% python3 -q
>>> import numpy as np
>>> from numpy import linalg as LA
>>> np.set_printoptions(precision=1, suppress=True, linewidth=160)
>>> tidy = lambda a: np.round(a, 1) + 0
>>> K = np.load("mat.npy")
>>> K
array([[0, 0, 0, 0, 0, 0, 0, 1, 0, 1, 0, 0],
       [0, 0, 0, 1, 1, 0, 0, 0, 0, 0, 0, 0],
       [0, 0, 0, 0, 0, 1, 0, 0, 0, 0, 0, 1],
       [0, 1, 0, 0, 1, 0, 1, 0, 0, 0, 0, 0],
       [0, 1, 0, 1, 0, 0, 1, 0, 0, 0, 0, 0],
       [0, 0, 1, 0, 0, 0, 0, 0, 0, 0, 0, 1],
       [0, 0, 0, 1, 1, 0, 0, 0, 0, 0, 0, 0],
       [1, 0, 0, 0, 0, 0, 0, 0, 1, 1, 1, 0],
       [0, 0, 0, 0, 0, 0, 0, 1, 0, 1, 1, 0],
       [1, 0, 0, 0, 0, 0, 0, 1, 1, 0, 1, 0],
       [0, 0, 0, 0, 0, 0, 0, 1, 1, 1, 0, 0],
       [0, 0, 1, 0, 0, 1, 0, 0, 0, 0, 0, 0]])
>>> # row 6 repeats row 1
>>> x0 = np.array([-5, 0, 4, -6, -6, 4, 9, -5, 4, -5, -9, -5])
>>> K @ np.ones(12)
array([2., 2., 2., 3., 3., 2., 2., 4., 3., 4., 3., 2.])
>>> K @ np.eye(12)[5]
array([0., 0., 1., 0., 0., 0., 0., 0., 0., 0., 0., 1.])
>>> K * x0
array([[ 0,  0,  0,  0,  0,  0,  0, -5,  0, -5,  0,  0],
       [ 0,  0,  0, -6, -6,  0,  0,  0,  0,  0,  0,  0],
       [ 0,  0,  0,  0,  0,  4,  0,  0,  0,  0,  0, -5],
       [ 0,  0,  0,  0, -6,  0,  9,  0,  0,  0,  0,  0],
       [ 0,  0,  0, -6,  0,  0,  9,  0,  0,  0,  0,  0],
       [ 0,  0,  4,  0,  0,  0,  0,  0,  0,  0,  0, -5],
       [ 0,  0,  0, -6, -6,  0,  0,  0,  0,  0,  0,  0],
       [-5,  0,  0,  0,  0,  0,  0,  0,  4, -5, -9,  0],
       [ 0,  0,  0,  0,  0,  0,  0, -5,  0, -5, -9,  0],
       [-5,  0,  0,  0,  0,  0,  0, -5,  4,  0, -9,  0],
       [ 0,  0,  0,  0,  0,  0,  0, -5,  4, -5,  0,  0],
       [ 0,  0,  4,  0,  0,  4,  0,  0,  0,  0,  0,  0]])
>>> np.sign((K @ x0).round(6))
array([-1, -1, -1,  1,  1, -1, -1, -1, -1, -1, -1,  1])
>>> np.argwhere(np.triu(K))
array([[ 0,  7],
       [ 0,  9],
       [ 1,  3],
       [ 1,  4],
       [ 2,  5],
       [ 2, 11],
       [ 3,  4],
       [ 3,  6],
       [ 4,  6],
       [ 5, 11],
       [ 7,  8],
       [ 7,  9],
       [ 7, 10],
       [ 8,  9],
       [ 8, 10],
       [ 9, 10]])
>>> np.trace(K @ K @ K) // 6
np.int64(8)
>>> Lm = np.diag(K.sum(axis=1)) - K
>>> LA.matrix_rank(Lm)
np.int64(9)
>>> tidy(LA.eigvalsh(Lm))
array([0., 0., 0., 2., 2., 3., 3., 4., 4., 4., 5., 5.])
>>> w, V = LA.eigh(K)
>>> x0 = np.array([1, 3, 0, 3, 3, 3, 3, 0, 1, 1, 1, 1])
>>> (np.sign(V[:, -1].round(6)) == np.sign(V[0, -1].round(6))).astype(int)
array([1, 0, 0, 0, 0, 0, 0, 1, 1, 1, 1, 0])
>>> tidy(V * np.maximum(w, 0) @ V.T)
array([[0.5, 0. , 0. , 0. , 0. , 0. , 0. , 0.6, 0.3, 0.6, 0.3, 0. ],
       [0. , 0.5, 0. , 0.6, 0.6, 0. , 0.5, 0. , 0. , 0. , 0. , 0. ],
       [0. , 0. , 0.7, 0. , 0. , 0.7, 0. , 0. , 0. , 0. , 0. , 0.7],
       [0. , 0.6, 0. , 0.8, 0.8, 0. , 0.6, 0. , 0. , 0. , 0. , 0. ],
       [0. , 0.6, 0. , 0.8, 0.8, 0. , 0.6, 0. , 0. , 0. , 0. , 0. ],
       [0. , 0. , 0.7, 0. , 0. , 0.7, 0. , 0. , 0. , 0. , 0. , 0.7],
       [0. , 0.5, 0. , 0.6, 0.6, 0. , 0.5, 0. , 0. , 0. , 0. , 0. ],
       [0.6, 0. , 0. , 0. , 0. , 0. , 0. , 0.9, 0.7, 0.9, 0.7, 0. ],
       [0.3, 0. , 0. , 0. , 0. , 0. , 0. , 0.7, 0.7, 0.7, 0.7, 0. ],
       [0.6, 0. , 0. , 0. , 0. , 0. , 0. , 0.9, 0.7, 0.9, 0.7, 0. ],
       [0.3, 0. , 0. , 0. , 0. , 0. , 0. , 0.7, 0.7, 0.7, 0.7, 0. ],
       [0. , 0. , 0.7, 0. , 0. , 0.7, 0. , 0. , 0. , 0. , 0. , 0.7]])
>>> tidy(x0 @ K @ x0 / (x0 @ x0)), tidy(w[0]), tidy(w[-1])
(np.float64(2.1), np.float64(-1.7), np.float64(3.3))
>>> np.allclose(K[:-1].T @ LA.lstsq(K[:-1].T, K[-1])[0], K[-1])
False
>>> tidy(np.trace(LA.pinv(K) @ K))
np.float64(11.0)
>>> LA.lstsq(K[:-1].T, K[-1])[2]
np.int32(10)
>>> try:
...     LA.inv(K)
... except LA.LinAlgError as e:
...     print("failed:", e)
... 
failed: Singular matrix
>>> m1 = np.loadtxt("sample9.csv", delimiter=",")
>>> tidy(m1)
array([[ 0. ,  0. ,  0. ,  0. ,  0. ,  0. ,  0. , -0.1],
       [ 0. ,  0.1,  0. , -0.1,  0. , -0.1, -0.1,  0.2],
       [ 0. ,  0. ,  0. ,  0. ,  0. ,  0. ,  0. ,  0.1],
       [ 0. , -0.1,  0. ,  0.1,  0. ,  0.1,  0.1, -0.2],
       [ 0. ,  0. ,  0. ,  0. ,  0. ,  0. ,  0. , -0.1],
       [ 0. , -0.1,  0. ,  0.1,  0. ,  0.1,  0.1, -0.2],
       [ 0. , -0.1,  0. ,  0.1,  0. ,  0.1,  0.1, -0.2],
       [-0.1,  0.2,  0.1, -0.2, -0.1, -0.2, -0.2,  0.4]])
>>> w, V = LA.eigvalsh(m1)
Traceback (most recent call last):
  File "<python-input-28>", line 1, in <module>
    w, V = LA.eigvalsh(m1)
    ^^^^
ValueError: too many values to unpack (expected 2)
>>> w, V = LA.eigh(m1)
>>> tidy(np.abs(V[:, -1]))
array([0.1, 0.4, 0.1, 0.4, 0.1, 0.4, 0.4, 0.6])
>>> np.unique(w.round(6) + 0, return_counts=True)[1]
array([7, 1])
